$ python -q
>>> import numpy as np
>>> np.set_printoptions(precision=1, suppress=True, linewidth=160)
>>> def rd(a):
...     return np.round(a, 1) + 0
... 
>>> J = np.maximum(np.array([[-3, -1, -2, 1],
...     [2, 1, 2, 3],
...     [1, -2, -2, -2],
...     [1, -2, -1, 1],
...     [3, -3, -1, 1],
...     [3, 2, -1, -3],
...     [3, -3, -1, 2],
...     [1, -2, 2, -1],
...     [0, -2, -2, -2],
...     [-3, 2, -2, -3],
...     [-3, 2, 1, 0],
...     [2, -3, -1, 3],
...     [-1, -1, 1, -3],
...     [-3, -3, -3, -2],
...     [0, -3, 2, -1],
...     [3, -1, -2, -3],
...     [1, 2, -1, 1],
...     [0, -2, -1, 1],
...     [0, 1, 1, -1],
...     [-1, 3, 0, -1],
...     [-3, -2, 3, -3]]) @ np.array([[-3, -2, 0, -1, 0, -1, 3, 3, 3, 0],
...     [3, 0, -2, 3, 3, 0, 0, 1, -3, 2],
...     [0, 0, 0, 3, 0, 3, 1, 0, 1, 0],
...     [1, -1, 2, -2, 2, 0, 2, -2, 1, -2]]) + np.array([0, 3, -3, 5, -4, 5, -5, -2, 4, -4]), 0)
>>> J
array([[ 7,  8,  1,  0,  0,  2,  0,  0,  0,  0],
       [ 0,  0,  1,  6,  5,  9,  9,  0, 12,  0],
       [ 0,  3,  0,  0,  0,  0,  0,  3,  9,  0],
       [ 0,  0,  3,  0,  0,  1,  0,  0, 13,  0],
       [ 0,  0,  5,  0,  0,  0,  5,  2, 22,  0],
       [ 0,  0,  0, 11,  0,  0,  0, 15,  3,  6],
       [ 0,  0,  7,  0,  0,  0,  7,  0, 23,  0],
       [ 0,  2,  0,  6,  0, 10,  0,  1, 14,  0],
       [ 0,  5,  0,  0,  0,  0,  0,  0,  6,  0],
       [12, 12,  0, 14,  0,  2,  0,  0,  0,  6],
       [15,  9,  0, 17,  2, 11,  0,  0,  0,  0],
       [ 0,  0,  9,  0,  0,  0,  6,  0, 21,  0],
       [ 0,  8,  0, 12,  0,  9,  0,  0,  2,  0],
       [ 0, 11,  0,  0,  0,  0,  0,  0,  0,  0],
       [ 0,  4,  1,  4,  0, 11,  0,  0, 14,  0],
       [ 0,  0,  0,  0,  0,  0,  0, 12, 11,  0],
       [ 4,  0,  0,  5,  4,  1,  0,  1,  1,  0],
       [ 0,  2,  3,  0,  0,  2,  0,  0, 10,  0],
       [ 2,  4,  0, 13,  0,  8,  0,  1,  1,  0],
       [11,  6,  0, 17,  3,  6,  0,  0,  0,  4],
       [ 0, 12,  0, 17,  0, 17,  0,  0,  1,  0]])
>>> dist = np.linalg.norm(J[:, None] - J[None], axis=-1)
>>> dist.mean(axis=1).argmax()
np.int64(10)
>>> np.linalg.matrix_rank(dist ** 2)
np.int64(12)
>>> (dist + 1e9 * np.eye(21)).round(6).argmin(axis=1)
array([13,  7,  8, 17,  6, 15, 11, 14,  2, 19, 19,  6, 18,  0,  7,  2,  8,  3, 12, 10, 12])
>>> np.flatnonzero(dist[2] < dist.mean() / 2)
array([ 2,  3,  8, 17])
